In [1]: import numpy as np

In [2]: np.set_printoptions(suppress=True, linewidth=120)

In [3]: def tidy(a):
   ...:     return np.round(a, 1) + 0
   ...: 

In [4]: feats = np.load("layer1.npy")

In [5]: feats
Out[5]: 
array([[ 1.7,  0.6,  1.9, -0.4,  0.4,  0.3],
       [-1.1, -0.6, -1.2,  2. ,  0.2, -0.6],
       [-0.4,  0. ,  1.5,  0.5, -0.8, -0.9],
       [-2. ,  0.5,  0.4,  0.6,  0.2,  1.4]])

In [6]: other = feats / np.sqrt((feats ** 2).mean(axis=1, keepdims=True))

In [7]: np.linalg.matrix_rank(feats - feats.mean(axis=1, keepdims=True))
Out[7]: np.int64(4)

In [8]: tidy(other[2])
Out[8]: array([-0.5,  0. ,  1.8,  0.6, -1. , -1.1])

In [9]: tidy(np.linalg.norm(other, axis=1))
Out[9]: array([2.4, 2.4, 2.4, 2.4])

In [10]: other = feats / np.linalg.norm(feats, axis=1, keepdims=True)

In [11]: C2 = other @ other.T

In [12]: tidy(C2[2])
Out[12]: array([0.3, 0. , 1. , 0.1])

In [13]: np.argwhere(np.triu(np.abs(C2) > 0.95, 1))
Out[13]: array([], shape=(0, 2), dtype=int64)

In [14]: tidy(np.degrees(np.arccos(np.clip(C2[2, 3], -1, 1))))
Out[14]: np.float64(87.0)

In [15]: tidy(C2)
Out[15]: 
array([[ 1. , -0.7,  0.3, -0.3],
       [-0.7,  1. ,  0. ,  0.3],
       [ 0.3,  0. ,  1. ,  0.1],
       [-0.3,  0.3,  0.1,  1. ]])

In [16]: theta = np.radians(120)

In [17]: R = np.eye(6)

In [18]: R[4, 4] = R[2, 2] = np.cos(theta)

In [19]: R[4, 2], R[2, 4] = -np.sin(theta), np.sin(theta)

In [20]: tidy(R)
Out[20]: 
array([[ 1. ,  0. ,  0. ,  0. ,  0. ,  0. ],
       [ 0. ,  1. ,  0. ,  0. ,  0. ,  0. ],
       [ 0. ,  0. , -0.5,  0. ,  0.9,  0. ],
       [ 0. ,  0. ,  0. ,  1. ,  0. ,  0. ],
       [ 0. ,  0. , -0.9,  0. , -0.5,  0. ],
       [ 0. ,  0. ,  0. ,  0. ,  0. ,  1. ]])

In [21]: other = feats @ R.T

In [22]: np.allclose(feats @ feats.T, other @ other.T)
Out[22]: True

In [23]: np.allclose(np.linalg.norm(feats, axis=1), np.linalg.norm(other, axis=1))
Out[23]: True

In [24]: tidy(np.linalg.svd(feats, compute_uv=False)), tidy(np.linalg.svd(other, compute_uv=False))
Out[24]: (array([3.7, 2.4, 2.1, 1.2]), array([3.7, 2.4, 2.1, 1.2]))

In [25]: tidy(np.linalg.det(R)), np.trace(R)
Out[25]: (np.float64(1.0), np.float64(3.0))

In [26]: x0 = np.array([-2, -2, -2, 0, -2, 1])

In [27]: tidy(feats @ (2 * x0))
Out[27]: array([-17.8,   9.6,  -3. ,   6.4])

In [28]: np.linalg.norm(feats @ x0) <= np.linalg.norm(feats, 2) * np.linalg.norm(x0) + 1e-9
Out[28]: np.True_

In [29]: x0 @ feats
---------------------------------------------------------------------------
ValueError                                Traceback (most recent call last)
Cell In[29], line 1
----> 1 x0 @ feats

ValueError: matmul: Input operand 1 has a mismatch in its core dimension 0, with gufunc signature (n?,k),(k,m?)->(n?,m?) (size 4 is different from 6)

In [30]: np.sign((feats @ x0).round(6))
Out[30]: array([-1.,  1., -1.,  1.])

In [31]: tidy((feats * x0).sum(axis=1))
Out[31]: array([-8.9,  4.8, -1.5,  3.2])

In [32]: tidy(np.linalg.norm(feats, "nuc"))
Out[32]: np.float64(9.4)

In [33]: tidy(feats[3] @ feats[1])
Out[33]: np.float64(1.8)

In [34]: tidy(np.linalg.norm(feats, axis=1))
Out[34]: array([2.7, 2.7, 2. , 2.6])

In [35]: tidy(np.linalg.norm(feats, 1)), tidy(np.linalg.norm(feats, np.inf))
Out[35]: (np.float64(5.2), np.float64(5.7))

In [36]: tidy(np.linalg.norm(feats[3], 1)), tidy(np.linalg.norm(feats[3], np.inf))
Out[36]: (np.float64(5.1), np.float64(2.0))

In [37]: W0 = np.array([[60, 0, 1], [0, 43, 1], [1, 1, 41]])

In [38]: W0
Out[38]: 
array([[60,  0,  1],
       [ 0, 43,  1],
       [ 1,  1, 41]])

In [39]: # equal to its transpose

In [40]: Lm = np.linalg.cholesky(W0)

In [41]: tidy(Lm @ Lm.T)
Out[41]: 
array([[60.,  0.,  1.],
       [ 0., 43.,  1.],
       [ 1.,  1., 41.]])

In [42]: tidy(np.prod(np.diag(Lm)) ** 2), tidy(np.linalg.det(W0))
Out[42]: (np.float64(105677.0), np.float64(105677.0))

In [43]: tidy(Lm)
Out[43]: 
array([[7.7, 0. , 0. ],
       [0. , 6.6, 0. ],
       [0.1, 0.2, 6.4]])

In [44]: np.linalg.eigvalsh(W0).min() > 0
Out[44]: np.True_
